>>> import numpy as np
>>> import numpy.linalg as la
>>> np.set_printoptions(precision=3, suppress=True, linewidth=160, sign=" ")
>>> feats = np.load("test0.npy")
>>> feats
array([[ 0,  0,  0, -3,  0, -2],
       [ 0,  0,  0,  0,  0,  0],
       [ 0,  0,  0,  0, -1,  0],
       [ 0, -2,  0,  0, -3,  0],
       [ 3,  0,  0,  0,  0,  0],
       [ 0,  0,  0,  0,  0,  0]])
>>> # rows 1 and 5 are equal
>>> W1 = np.array([[-1, -2, 0],
...     [0, -3, 0],
...     [0, 2, 2],
...     [-3, 2, 3],
...     [-1, -2, 3],
...     [2, -2, 1]])
>>> b = np.array([2, 2, 7])
>>> hid = np.maximum(feats @ W1 + b, 0)
>>> print((hid > 0).mean(axis=0))
[ 0.833  0.667  0.667]
>>> C = np.array([[2, 3, 2], [3, 0, 0], [0, 3, 0]])
>>> hid @ C
array([[ 14,  21,  14],
       [ 10,  27,   4],
       [ 18,  21,   6],
       [ 52,  15,  10],
       [  0,  21,   0],
       [ 10,  27,   4]])
>>> blk = np.stack([feats, 5 * feats, feats[::-1]])
>>> np.einsum("bij,cij->bc", blk, blk)
array([[  36,  180,    6],
       [ 180,  900,   30],
       [   6,   30,   36]])
>>> la.norm(blk, axis=(1, 2))
array([  6.,  30.,   6.])
>>> blk.shape
(3, 6, 6)
>>> E = np.load("x.npy")
>>> E
array([[ 0.63,  0.  , -1.89,  0.27, -0.27, -0.36],
       [ 0.21,  0.  , -0.63,  0.09, -0.09, -0.12],
       [ 0.49,  0.  , -1.47,  0.21, -0.21, -0.28],
       [ 0.14,  0.  , -0.42,  0.06, -0.06, -0.08]])
>>> A2 = E / la.norm(E, axis=1, keepdims=True)
>>> cov = A2 @ A2.T
>>> np.argwhere(np.triu(np.abs(cov) > 0.95, 1))
array([[ 0,  1],
       [ 0,  2],
       [ 0,  3],
       [ 1,  2],
       [ 1,  3],
       [ 2,  3]])
>>> np.degrees(np.arccos(np.clip(cov[2, 1], -1, 1)))
np.float64(0.0)
>>> la.norm(A2, axis=1)
array([ 1.,  1.,  1.,  1.])
>>> print((cov - 2 * np.eye(4)).round(6).argmax(axis=1))
[ 1  0  0  0]
